$ ipython --no-banner

In [1]: import numpy as np

In [2]: import numpy.linalg as la

In [3]: np.set_printoptions(precision=1, suppress=True, linewidth=120, sign=" ")

In [4]: A2 = np.array([[4, 5], [4, 0], [2, 1], [2, 1], [4, 0], [1, 2]])

In [5]: Z = np.array([[-4, -2, -2, 2, -5, -2, -4, 1, 2, 2, 2],
   ...:     [2, 4, -5, -2, -2, 2, -1, -4, -4, -5, 5]])

In [6]: rng = np.random.default_rng(731966)

In [7]: mat = A2 @ Z + 0.1 * rng.normal(size=(6, 11))

In [8]: mat.round(1) + 0
Out[8]: 
array([[ -6. ,  12. , -33. ,  -2. , -29.9,   1.9, -21. , -16.2, -12.1, -17.2,  33.2],
       [-15.8,  -8. ,  -7.9,   8.1, -20.1,  -7.9, -16. ,   4.1,   7.9,   7.7,   8.1],
       [ -6. ,   0.1,  -9. ,   2. , -12. ,  -1.9,  -9. ,  -2. ,  -0.1,  -1. ,   9.2],
       [ -6. ,   0. ,  -8.9,   1.9, -12. ,  -2.1,  -8.9,  -2.1,   0. ,  -1.1,   9. ],
       [-16.1,  -7.9,  -8.1,   8.1, -20.1,  -7.9, -16.2,   3.9,   8. ,   8.2,   7.9],
       [  0.1,   6.2, -12.1,  -2. ,  -8.8,   2. ,  -6. ,  -7. ,  -6. ,  -8. ,  12. ]])

In [9]: Uu, sig, VT = la.svd(mat)

In [10]: np.argmax(sig[:-1] / (sig[1:] + 1e-6)) + 1
Out[10]: np.int64(2)

In [11]: A2 = Uu[:, :2] @ np.diag(sig[:2]) @ VT[:2]

In [12]: np.round(np.abs(mat - A2).max(), 1)
Out[12]: np.float64(0.2)

In [13]: la.matrix_rank(A2)
Out[13]: np.int64(2)

In [14]: X = np.loadtxt("m.csv", delimiter=",")

In [15]: print(X)
[[ 3.8  0.   0.  -2.3  0. ]
 [-4.  -0.2  0.   1.4 -0.4]
 [-1.5 -0.1 -0.5 -0.2 -0.3]
 [ 1.7  0.2  0.1 -1.9  0.5]
 [ 6.2  0.2 -0.4 -1.6 -0.2]
 [-3.6 -0.1  0.5  1.9 -0.7]
 [-4.3  0.1 -0.6  0.1  0.7]
 [ 2.8 -0.4  0.6  4.2 -1.7]
 [ 1.5  0.   0.2  2.4  1.6]
 [ 4.4  0.2  0.1  0.1  1.5]
 [-1.5  0.1 -0.2  1.3 -0.5]
 [ 3.6  0.   0.  -0.8  0.2]
 [-0.6 -0.2  0.6 -2.3  1.3]
 [ 4.6 -0.2  0.3 -0.6 -0.1]
 [ 5.8 -0.1  0.2  1.   0.1]
 [ 0.1  0.1 -0.3  2.1 -0.3]
 [ 1.9 -0.2 -0.5 -0.9 -0.7]
 [-2.   0.   0.6 -0.9  0.6]
 [-0.5  0.1  0.  -2.6  0.3]
 [-0.4 -0.1  0.2 -1.9  0.1]
 [-0.1 -0.2 -0.3  0.9 -0.9]
 [-1.  -0.1  0.1 -1.   1.7]
 [-0.8  0.2  0.   0.6 -1.3]
 [-2.2 -0.1  0.5 -1.  -0.1]
 [ 7.1  0.1 -0.1 -2.4 -0.6]
 [-4.5 -0.2 -0.6  2.4 -1.3]
 [-1.1 -0.2 -0.1  0.9  0. ]
 [-5.4 -0.1  0.4  2.  -0.5]
 [ 0.2  0.1  0.2  1.7 -0.7]
 [ 0.2  0.1 -0.3 -1.8 -0.9]
 [ 3.6  0.1  0.2 -0.6  0.6]
 [-4.   0.1  0.1 -1.2 -0.4]
 [ 4.5  0.1 -0.6 -2.9  0.8]
 [-2.7  0.2  0.2 -0.1  0.2]
 [ 3.3  0.  -0.1  0.2  0.2]
 [-4.5 -0.1  0.1 -1.3  0.5]
 [-4.5  0.   0.  -0.5 -0.6]
 [-3.5  0.2  0.1  1.4  0.4]
 [ 5.2 -0.7  0.1  2.2 -0.9]
 [ 2.1  0.2 -0.4 -0.9  0. ]]

In [16]: Uu, sig = la.svd(X)
ValueError: too many values to unpack (expected 2)


In [17]: Uu, sig, VT = la.svd(X, full_matrices=False)

In [18]: np.round(sig / sig[0], 1) + 0
Out[18]: array([ 1. ,  0.5,  0.2,  0.1,  0. ])

In [19]: np.cumsum(sig ** 2) / np.sum(sig ** 2)
Out[19]: array([ 0.8,  1. ,  1. ,  1. ,  1. ])

In [20]: np.round(np.abs(VT[0]), 1) + 0
Out[20]: array([ 1. ,  0. ,  0. ,  0.1,  0. ])

In [21]: (sig > 1e-8).sum()
Out[21]: np.int64(5)

In [22]: np.round(VT @ VT.T, 1) + 0
Out[22]: 
array([[ 1.,  0.,  0.,  0.,  0.],
       [ 0.,  1.,  0.,  0.,  0.],
       [ 0.,  0.,  1.,  0.,  0.],
       [ 0.,  0.,  0.,  1.,  0.],
       [ 0.,  0.,  0.,  0.,  1.]])

In [23]: np.round(Uu.T @ X @ VT.T, 1) + 0
Out[23]: 
array([[ 21.9,   0. ,   0. ,   0. ,   0. ],
       [  0. ,  10.4,   0. ,   0. ,   0. ],
       [  0. ,   0. ,   4.5,   0. ,   0. ],
       [  0. ,   0. ,   0. ,   2. ,   0. ],
       [  0. ,   0. ,   0. ,   0. ,   1. ]])

In [24]: np.allclose(Uu * sig @ VT, X)
Out[24]: True

In [25]: round(float(np.sqrt((sig ** 2).sum())), 1), np.round(la.norm(X), 1)
Out[25]: (24.8, np.float64(24.8))

In [26]: np.abs(Uu[:, 0]).round(6).argmax()
Out[26]: np.int64(24)
